$ python3 -q
>>> import numpy as np
>>> import numpy.linalg as la
>>> np.set_printoptions(precision=2, suppress=True, linewidth=200, legacy="1.25")
>>> def rd(a):
...     return np.round(a, 2) + 0
... 
>>> data = np.load("mat.npy")
>>> data
array([[  1.4,   1. ,  -2.1],
       [  0. ,  -0.4,  -0.2],
       [ -1.2,   1. ,   1.5],
       [ -1.6,   0.6,  -0.1],
       [  1.8,   0. ,  -1.2],
       [  0.8,   0.6,   1.2],
       [ -1.6,   0.5,   2.8],
       [ -1.1,  -0.1,  -1.4],
       [  0.1,   0.9,   0.6],
       [  0.7,   0.5,  -1.6],
       [  0.2,   0.1,  -0.9],
       [ -0.6,  -1.4,  -0.1],
       [ -0.3,   0.6,   1.4],
       [ -1.5,  -1.4,   0.2],
       [  0.1,  -1. ,  -1.3],
       [  0.5,   1. ,  -1.1],
       [  1.6,   0.3,   0.2],
       [ -0.1,   0.6,  -0.5],
       [ -0.6,   0.8,   0. ],
       [  0.5,   0.5,  -1. ],
       [  0.5,   0.9,   1.6],
       [  1.2,   1.9,   1.7],
       [  0. ,  -1.9,  -1.4],
       [  0.1,   1. ,   1.4],
       [ -1. ,   0.3,   0.7],
       [ -0.3,   0.4,  -0.1],
       [  0.1,   1. ,   0.5],
       [  1. ,   2.4,   1.3],
       [  1. ,  -0.8,  -0.4],
       [  0.1,  -2.5,  -0.8],
       [  1. ,  -1.2,   1.1],
       [ -0.2,  -0.7,  -0.6],
       [ -8. , -10. ,   3. ],
       [  0.9,  -1.3,   2.8],
       [ -0.4,  -0.4,  -1.3],
       [  0.7,  -0.3,   1.2],
       [ -0.9,   0.4,   0. ],
       [ -0.1,  -2. ,   1.1],
       [ -0.4,  -0.9,   0. ],
       [ -0.5,   1.3,  -0.9],
       [  0. ,   0. ,  -0.4],
       [ -0.6,  -0.2,   1.6],
       [  0.3,   1.8,   0.7],
       [ -0.5,   0.8,   0.8],
       [  0.6,   1.2,  -0.4]])
>>> # row 32 is much longer than the rest
>>> proj = data @ la.solve(data.T @ data, data.T)
>>> rd(la.eigvalsh(proj))
array([0., 0., 0., 0., 0., 0., 0., 0., 0., 0., 0., 0., 0., 0., 0., 0., 0., 0., 0., 0., 0., 0., 0., 0., 0., 0., 0., 0., 0., 0., 0., 0., 0., 0., 0., 0., 0., 0., 0., 0., 0., 0., 1., 1., 1.])
>>> rd(np.diag(proj))
array([0.07, 0.  , 0.09, 0.09, 0.08, 0.04, 0.16, 0.08, 0.01, 0.04, 0.01, 0.01, 0.04, 0.02, 0.04, 0.02, 0.05, 0.01, 0.03, 0.01, 0.05, 0.09, 0.08, 0.04, 0.03, 0.01, 0.01, 0.08, 0.05, 0.1 , 0.11, 0.01,
       0.8 , 0.24, 0.03, 0.05, 0.03, 0.07, 0.01, 0.07, 0.  , 0.04, 0.04, 0.03, 0.01])
>>> print(np.allclose(proj @ proj, proj))
True
>>> print(la.matrix_rank(np.eye(45) - proj))
42
>>> vec = np.array([1, 2, 2])
>>> y = data @ vec
>>> rd(la.pinv(data) @ data)
array([[1., 0., 0.],
       [0., 1., 0.],
       [0., 0., 1.]])
>>> rng = np.random.default_rng(337)
>>> y = y + 0.02 * rng.normal(size=45)
>>> rd(y)
array([ -0.8 ,  -1.21,   3.8 ,  -0.61,  -0.55,   4.41,   5.  ,  -4.1 ,   3.11,  -1.51,  -1.41,  -3.59,   3.68,  -3.91,  -4.48,   0.27,   2.59,   0.09,   1.01,  -0.51,   5.53,   8.39,  -6.59,   4.92,
         1.01,   0.33,   3.11,   8.39,  -1.41,  -6.49,   0.79,  -2.82, -22.01,   3.88,  -3.8 ,   2.5 ,  -0.07,  -1.87,  -2.2 ,   0.3 ,  -0.77,   2.18,   5.31,   2.69,   2.18])
>>> coef, *_ = la.lstsq(data, y)
>>> rd(coef)
array([1., 2., 2.])
>>> print(rd(data.T @ (y - data @ coef)))
[0. 0. 0.]
>>> Xs = data - data.mean(axis=0)
>>> U, sv, Vh = la.svd(Xs, full_matrices=False)
>>> np.abs(U[:, 0]).argmax()
32
>>> rd(sv)
array([14.74,  8.01,  5.4 ])
>>> Q, Rm = la.qr(data)
>>> rd(Q.T @ Q)
array([[1., 0., 0.],
       [0., 1., 0.],
       [0., 0., 1.]])
>>> rd(np.abs(np.diag(Rm)))
array([9.69, 8.59, 7.79])
>>> Xs = (data - data.mean(axis=0)) / data.std(axis=0)
>>> rd(Xs.std(axis=0))
array([1., 1., 1.])
>>> coef = la.lstsq(np.delete(Xs, 0, axis=1), Xs[:, 0])[0]
>>> rd(coef)
array([ 0.67, -0.21])
>>> np.abs(coef).argmax()
0
>>> A = np.load("case0.npy")
>>> print(A)
[[-1  1 -7 -3 -6  3  3 -6 -8 -5 -8  0  7  8]
 [ 1 -1  1 -7 -3 -6  3  3 -6 -8 -5 -8  0  7]
 [-7  1 -1  1 -7 -3 -6  3  3 -6 -8 -5 -8  0]
 [-3 -7  1 -1  1 -7 -3 -6  3  3 -6 -8 -5 -8]
 [-6 -3 -7  1 -1  1 -7 -3 -6  3  3 -6 -8 -5]
 [ 3 -6 -3 -7  1 -1  1 -7 -3 -6  3  3 -6 -8]
 [ 3  3 -6 -3 -7  1 -1  1 -7 -3 -6  3  3 -6]
 [-6  3  3 -6 -3 -7  1 -1  1 -7 -3 -6  3  3]
 [-8 -6  3  3 -6 -3 -7  1 -1  1 -7 -3 -6  3]
 [-5 -8 -6  3  3 -6 -3 -7  1 -1  1 -7 -3 -6]
 [-8 -5 -8 -6  3  3 -6 -3 -7  1 -1  1 -7 -3]
 [ 0 -8 -5 -8 -6  3  3 -6 -3 -7  1 -1  1 -7]
 [ 7  0 -8 -5 -8 -6  3  3 -6 -3 -7  1 -1  1]
 [ 8  7  0 -8 -5 -8 -6  3  3 -6 -3 -7  1 -1]]
>>> f = np.array([3, 1, 2, 1, -1, 3, -1, -1, 3, -2, -2, -3, 1, 1])
>>> Y = A + np.outer(f, np.eye(14)[7])
>>> print(rd(la.det(Y) / la.det(A)), rd(1 + la.solve(A, f)[7]))
0.39 0.39
>>> la.matrix_rank(Y - A)
1
>>> W0 = np.loadtxt("layer1.csv", delimiter=",")
>>> W0
array([[ 2.,  0.,  0.,  3., -2.,  3.,  0., -3.,  0., -3., -3., -1., -2.,  0.],
       [ 1.,  0., -3.,  1., -1., -2., -3., -3., -3.,  3.,  2.,  3.,  2., -3.],
       [-1.,  2., -1., -3., -2., -1., -3.,  0., -2., -2., -2., -1., -1.,  1.],
       [ 0.,  0.,  1., -1.,  0., -2., -2., -2.,  2.,  0.,  2.,  2., -2.,  3.],
       [ 2.,  2.,  1.,  1., -3., -3.,  2.,  2.,  3.,  2.,  1., -1., -1.,  2.],
       [-1.,  1.,  3., -1.,  2., -3.,  1.,  1., -3.,  1., -1.,  3., -3.,  3.],
       [ 0., -2., -2., -2.,  0., -2., -1., -1.,  2., -1.,  3., -2.,  2.,  0.],
       [-1.,  3., -1., -1.,  0., -3.,  0.,  3.,  2., -3., -3.,  3.,  3., -1.],
       [ 2.,  2.,  0., -1.,  0.,  0.,  2.,  2., -3.,  2.,  3.,  1.,  1.,  3.],
       [-3.,  2., -2.,  0., -1., -1., -3., -3., -1., -1.,  3.,  1.,  1., -2.],
       [ 3., -2.,  3., -3.,  3.,  3., -2.,  2.,  1.,  3., -1.,  3.,  3.,  0.],
       [ 2.,  2.,  0.,  0., -3., -3.,  3., -3.,  3.,  0.,  1.,  3., -3.,  2.],
       [ 3.,  0., -1., -1.,  0.,  0., -2.,  3., -3.,  3.,  1.,  1., -3.,  0.],
       [ 0., -2.,  2.,  3., -3., -1.,  0., -1.,  1., -2.,  3.,  1.,  0.,  2.]])
>>> Y = W0 + rng.integers(-2, 3, (14, 13)) @ rng.integers(-2, 3, (13, 14))
>>> Y
array([[ -5.,   3.,  -8.,   4., -19.,  -5.,   1.,  -4.,  -3.,   6.,  -1.,   0.,   0.,   7.],
       [ -5.,  -4.,  -7., -14.,   3.,   3.,  -8.,  -5.,  -2.,   1.,  -7.,   9.,   4.,   5.],
       [  2.,   1.,   0., -15.,  -8.,  11.,  -7.,   2.,  -7.,   4.,  -6.,   5.,  10.,  -7.],
       [ 12.,  -7.,   4.,   8.,   5.,  -5.,   3.,   2.,  -8.,  -1.,   8.,  -3., -12.,  -1.],
       [ 26.,   9.,   4.,  11.,  -5.,   7.,   4.,   8.,  -6., -10.,   6.,   7.,   4.,  -6.],
       [-16.,   1.,   3.,  -9.,  -3., -12.,  -8.,   2.,   6.,  21.,  -4.,   8., -12.,   5.],
       [  8.,   1.,   8.,   3.,   4.,   8.,  -1.,  -6.,   1.,  -7.,   2.,   0.,   3.,   5.],
       [-15.,   7.,   2., -10.,  10.,  -4.,  -3., -12.,   9., -16., -10.,  -2.,   5.,  23.],
       [  4.,   2.,  -2.,   9.,  -6.,  -3.,  18.,   9.,  -7.,  -3.,   3.,  -6.,   0.,   2.],
       [ -3.,  -3.,  18.,   3., -13.,  -1., -12.,  10.,   5., -10.,  -5.,  16.,  -2., -23.],
       [ 11.,  11.,  -8.,   5.,   3.,  -7.,  -1.,   2.,  -6.,   4.,  13.,   3.,   3.,   3.],
       [ -3.,   2.,   9.,  -1.,   0., -15.,  -3.,   0.,   4.,  -1.,   2.,   2., -16.,   5.],
       [ -2.,   9.,   9.,  -2.,  10.,  -6.,  -2.,   1.,   1.,  -6.,  -1.,  -5.,  -9.,   0.],
       [  9.,   5.,   3.,   9., -15.,   2.,  -9.,   3.,   8.,  -4.,   5.,  17.,   9., -15.]])
>>> np.abs(Y - W0).sum(axis=1)
array([ 70.,  73.,  81.,  84., 111.,  95.,  61., 117.,  64., 124.,  76.,  59.,  70., 104.])
>>> print(la.matrix_rank(Y - W0, tol=1e-8))
13
>>> arr = np.loadtxt("w.csv", delimiter=",")
>>> rd(arr)
array([[ 0.  ,  0.56, -1.37,  0.12, -1.39, -1.13,  1.21,  0.72, -0.08,  0.44,  1.88, -3.72, -0.1 ],
       [ 1.67, -1.21,  1.87,  0.93,  2.3 , -0.07,  0.11,  1.25,  0.24, -2.27, -0.61, -1.98,  0.15],
       [ 0.26,  1.57, -0.47, -1.95,  0.72, -2.82,  0.35,  0.47, -2.27, -1.76, -0.02,  0.95,  0.72],
       [-0.13, -0.5 , -0.35, -0.39,  1.65, -2.15, -1.17,  0.49,  0.49,  1.98, -0.79, -0.29, -3.25],
       [-0.38, -0.37,  0.3 ,  1.47, -1.57, -1.38,  0.9 ,  0.41, -0.75,  0.97, -3.74, -0.53,  1.16],
       [-1.28,  0.27, -0.07,  3.48,  0.64, -1.44, -0.18, -2.36, -0.7 , -1.02,  1.11,  0.33, -0.45],
       [-3.08,  0.98,  0.77,  0.38,  0.72, -0.73, -0.75,  2.44,  1.92,  0.02,  0.53,  0.25,  1.48],
       [-1.28, -0.11, -0.72, -1.45, -0.47,  0.19, -2.87, -1.89,  0.54, -1.63, -1.42, -1.9 ,  0.3 ],
       [-2.31, -2.04, -1.65, -0.02,  1.04,  1.61,  0.55,  1.21, -2.62, -0.36, -0.16, -0.22, -0.52],
       [-0.64, -1.56, -1.23, -0.69, -0.57, -0.89,  2.48, -0.39,  2.56, -2.03, -0.5 ,  0.9 , -0.99],
       [-0.26, -0.62, -0.45, -0.97,  2.7 , -0.34,  1.38, -2.05,  0.55,  1.88, -0.03, -0.69,  2.36],
       [ 1.03,  2.5 , -3.08,  1.28,  1.42,  1.19,  0.01,  0.66,  0.83, -0.42, -1.35,  0.04, -0.03],
       [-1.54,  2.47,  2.03, -0.77,  0.46,  1.29,  2.01, -0.92, -0.36, -0.2 , -0.92, -0.92, -1.8 ]])
>>> lab = rng.permutation(13)
>>> print(lab)
[ 6  4  7  5 10 12  8  3  9  1  0  2 11]
>>> Y = arr[lab][:, lab]
>>> rd(np.trace(Y))
-14.15
>>> rd(np.diag(Y))
array([-0.75, -1.57, -1.89, -1.44, -0.03, -1.8 , -2.62, -0.39, -2.03, -1.21,  0.  , -0.47,  0.04])
>>> Q, Rm = la.qr(arr)
>>> print(np.allclose(Rm.T @ Rm, arr.T @ arr))
True
>>> Q.shape, Rm.shape
((13, 13), (13, 13))
>>> rd(np.trace(Q @ Q.T))
13.0
>>> rd(np.abs(np.diag(Rm)))
array([5., 5., 5., 5., 5., 5., 5., 5., 5., 5., 5., 5., 5.])
>>> def softmax(z):
...     e = np.exp(z - z.max(axis=-1, keepdims=True))
...     return e / e.sum(axis=-1, keepdims=True)
... 
>>> rd(softmax(10 * arr[8]))
array([0.  , 0.  , 0.  , 0.  , 0.  , 0.98, 0.  , 0.02, 0.  , 0.  , 0.  , 0.  , 0.  ])
>>> S = arr @ arr.T / np.sqrt(13)
>>> print(rd(softmax(S)[8] @ arr))
[-2.29 -2.01 -1.64 -0.02  1.03  1.58  0.55  1.2  -2.59 -0.36 -0.16 -0.23 -0.51]
>>> E = np.array([[-1.6, 0.6, -0.5, -0.6, 0.7, 0.1, -1.1],
...     [0.6, -0.7, 1.6, 0.7, -0.3, -0.1, 0.1],
...     [0.7, -1.3, 0.7, -1.3, -0.1, 0.1, 0.6],
...     [0.2, -0.1, 2.0, -0.9, 0.7, -0.7, -0.6],
...     [0.7, 0.9, 0.3, -1.7, -0.3, 0.6, -1.0],
...     [-0.7, 0.0, -1.5, -1.4, 1.2, 0.0, 1.6],
...     [-0.3, 2.8, -0.7, 1.0, 1.0, -1.0, 1.7],
...     [0.1, 0.7, 0.9, 0.0, -1.8, -0.6, 0.8],
...     [0.3, 1.1, 1.0, -0.4, 1.6, 0.3, -0.5],
...     [-0.1, -0.4, 0.8, -0.9, 0.4, -0.1, -0.4],
...     [-0.9, 1.5, 0.9, 1.3, -0.1, 0.0, 0.6],
...     [-0.6, -0.2, 0.6, -1.9, -1.6, 0.6, 0.1],
...     [0.4, -0.4, 1.4, -1.4, -1.9, 1.7, 0.5]])
>>> E[7] = E[3] + 0.05 * rng.normal(size=7)
>>> rd(E)
array([[-1.6 ,  0.6 , -0.5 , -0.6 ,  0.7 ,  0.1 , -1.1 ],
       [ 0.6 , -0.7 ,  1.6 ,  0.7 , -0.3 , -0.1 ,  0.1 ],
       [ 0.7 , -1.3 ,  0.7 , -1.3 , -0.1 ,  0.1 ,  0.6 ],
       [ 0.2 , -0.1 ,  2.  , -0.9 ,  0.7 , -0.7 , -0.6 ],
       [ 0.7 ,  0.9 ,  0.3 , -1.7 , -0.3 ,  0.6 , -1.  ],
       [-0.7 ,  0.  , -1.5 , -1.4 ,  1.2 ,  0.  ,  1.6 ],
       [-0.3 ,  2.8 , -0.7 ,  1.  ,  1.  , -1.  ,  1.7 ],
       [ 0.14, -0.1 ,  1.97, -0.78,  0.72, -0.71, -0.54],
       [ 0.3 ,  1.1 ,  1.  , -0.4 ,  1.6 ,  0.3 , -0.5 ],
       [-0.1 , -0.4 ,  0.8 , -0.9 ,  0.4 , -0.1 , -0.4 ],
       [-0.9 ,  1.5 ,  0.9 ,  1.3 , -0.1 ,  0.  ,  0.6 ],
       [-0.6 , -0.2 ,  0.6 , -1.9 , -1.6 ,  0.6 ,  0.1 ],
       [ 0.4 , -0.4 ,  1.4 , -1.4 , -1.9 ,  1.7 ,  0.5 ]])
>>> rd(la.svd(E, compute_uv=False))
array([5.71, 4.12, 3.67, 3.19, 2.73, 1.98, 1.3 ])
>>> rd(E.sum(axis=1))
array([-2.4 ,  1.9 , -0.6 ,  0.6 , -0.5 , -0.8 ,  4.5 ,  0.72,  3.4 , -0.7 ,  3.3 , -3.  ,  0.3 ])
>>> np.unravel_index(np.abs(E).argmax(), E.shape)
(6, 1)
>>> rd(E.sum(axis=0))
array([-1.16,  3.7 ,  8.57, -8.28,  2.02,  0.79,  1.06])
>>> rd(la.norm(E))
9.29
>>> print(np.count_nonzero(E))
88
>>> la.matrix_rank(E)
7
